>>> import numpy as np
>>> from numpy import linalg as LA
>>> np.set_printoptions(precision=3, suppress=True, linewidth=200)
>>> X = np.loadtxt("w.csv", delimiter=",")
>>> print(X)
[[-0.4    0.1    1.8    0.1   -0.2  ]
 [-1.2    0.6   -0.3   -0.9   -0.7  ]
 [ 0.7    0.8   -1.8   -0.7    0.8  ]
 [-0.4   -0.2    2.1   -1.4    0.7  ]
 [-0.095 -0.082 -0.184 -0.31  -0.562]
 [-0.1   -0.2   -0.2   -0.1   -0.5  ]]
>>> P = X @ LA.solve(X.T @ X, X.T)
>>> print(np.allclose(P @ P, P))
True
>>> np.round(np.trace(P), 3)
np.float64(5.0)
>>> np.round(LA.eigvalsh(P), 3) + 0
array([0., 1., 1., 1., 1., 1.])
>>> J = np.load("case16.npy")
>>> J
array([[ 1,  1, -1, -1, -1, -1,  1,  1],
       [ 1, -1,  1, -1,  1, -1,  1, -1],
       [ 1, -1,  1, -1, -1,  1, -1,  1],
       [ 1,  1,  1,  1, -1, -1, -1, -1],
       [ 1,  1, -1, -1,  1,  1, -1, -1],
       [ 1, -1, -1,  1,  1, -1, -1,  1],
       [ 1, -1, -1,  1, -1,  1,  1, -1],
       [ 1,  1,  1,  1,  1,  1,  1,  1]])
>>> J @ J.T
array([[8, 0, 0, 0, 0, 0, 0, 0],
       [0, 8, 0, 0, 0, 0, 0, 0],
       [0, 0, 8, 0, 0, 0, 0, 0],
       [0, 0, 0, 8, 0, 0, 0, 0],
       [0, 0, 0, 0, 8, 0, 0, 0],
       [0, 0, 0, 0, 0, 8, 0, 0],
       [0, 0, 0, 0, 0, 0, 8, 0],
       [0, 0, 0, 0, 0, 0, 0, 8]])
>>> LA.norm(J, axis=0)
array([2.828, 2.828, 2.828, 2.828, 2.828, 2.828, 2.828, 2.828])
>>> LA.svd(J, compute_uv=False)
array([2.828, 2.828, 2.828, 2.828, 2.828, 2.828, 2.828, 2.828])
>>> data = np.loadtxt("mat.csv", delimiter=",")
>>> data
array([[3., 1., 0., 0., 0., 0., 0., 0., 0.],
       [0., 3., 1., 0., 0., 0., 0., 0., 0.],
       [0., 0., 3., 1., 0., 0., 0., 0., 0.],
       [0., 0., 0., 3., 1., 0., 0., 0., 0.],
       [0., 0., 0., 0., 3., 1., 0., 0., 0.],
       [0., 0., 0., 0., 0., 3., 1., 0., 0.],
       [0., 0., 0., 0., 0., 0., 3., 1., 0.],
       [0., 0., 0., 0., 0., 0., 0., 3., 1.],
       [0., 0., 0., 0., 0., 0., 0., 0., 3.]])
>>> C2 = data.T @ data
>>> LA.eigvalsh(C2)[::-1]
array([15.691, 14.798, 13.416, 11.691,  9.805,  7.953,  6.32 ,  5.058,  4.268])
>>> LA.svd(data, compute_uv=False) ** 2
array([15.691, 14.798, 13.416, 11.691,  9.805,  7.953,  6.32 ,  5.058,  4.268])
>>> (data @ data.T).shape
(9, 9)
>>> np.allclose(C2, C2.T)
True
>>> np.diag(C2)
array([ 9., 10., 10., 10., 10., 10., 10., 10., 10.])
>>> def softmax(z):
...     e = np.exp(z - z.max(axis=-1, keepdims=True))
...     return e / e.sum(axis=-1, keepdims=True)
... 
>>> print(softmax(data).sum(axis=1))
[1. 1. 1. 1. 1. 1. 1. 1. 1.]
>>> S = data @ data.T / np.sqrt(9)
>>> print(softmax(S).round(6).argmax(axis=1))
[0 1 2 3 4 5 6 7 8]
>>> A2 = data / np.sqrt((data ** 2).mean(axis=1, keepdims=True))
>>> LA.norm(A2, axis=1)
array([3., 3., 3., 3., 3., 3., 3., 3., 3.])
>>> LA.matrix_rank(A2) == LA.matrix_rank(data)
np.True_
>>> F = np.loadtxt("sample19.csv", delimiter=",")
>>> F
array([[-28.,  -8.,  -7., -17., -47., -26.,  20.],
       [ 36.,  -3., -39.,   9., -37.,  21., -45.],
       [-12.,  15.,  27.,  15.,  65.,  15.,   9.],
       [  6., -10.,  11., -14.,  -5., -18.,  16.],
       [ 16.,  17.,  19.,  26.,  60., -19.,  10.]])
>>> U, s, Vt = LA.svd(F)
>>> s.round(3) + 0
array([123.153,  82.24 ,  37.308,  21.118,   0.   ])
>>> A2 = U[:, :4] @ np.diag(s[:4]) @ Vt[:4]
>>> A2
array([[-28.,  -8.,  -7., -17., -47., -26.,  20.],
       [ 36.,  -3., -39.,   9., -37.,  21., -45.],
       [-12.,  15.,  27.,  15.,  65.,  15.,   9.],
       [  6., -10.,  11., -14.,  -5., -18.,  16.],
       [ 16.,  17.,  19.,  26.,  60., -19.,  10.]])
>>> LA.matrix_rank(F, rtol=0.05)
np.int64(4)
>>> softmax(A2).sum(axis=1)
array([1., 1., 1., 1., 1.])
>>> print(np.round(softmax(10 * A2[1]), 3) + 0)
[1. 0. 0. 0. 0. 0. 0.]
>>> S = A2 @ A2.T / np.sqrt(7)
>>> print(softmax(S).round(6).argmax(axis=1))
[0 1 2 0 4]
>>> np.round(softmax(S), 3) + 0
array([[1., 0., 0., 0., 0.],
       [0., 1., 0., 0., 0.],
       [0., 0., 1., 0., 0.],
       [1., 0., 0., 0., 0.],
       [0., 0., 0., 0., 1.]])
>>> np.round(softmax(S + np.triu(np.full(S.shape, -np.inf), 1)), 3) + 0
array([[1., 0., 0., 0., 0.],
       [0., 1., 0., 0., 0.],
       [0., 0., 1., 0., 0.],
       [1., 0., 0., 0., 0.],
       [0., 0., 0., 0., 1.]])
>>> np.round(np.trace(LA.pinv(F) @ F), 3)
np.float64(4.0)
>>> np.unique(F.round(6), axis=0).shape
(5, 7)
>>> U, s, Vt = LA.svd(F)
>>> evecs = Vt[:(s > 1e-8).sum()]
>>> rng = np.random.default_rng(70)
>>> x = F[1] + -2 * F[0] + rng.integers(2) * np.eye(7)[1]
>>> x
array([ 92.,  14., -25.,  43.,  57.,  73., -85.])
>>> np.diag(evecs.T @ evecs)
array([0.894, 0.248, 0.374, 0.496, 0.78 , 0.818, 0.389])
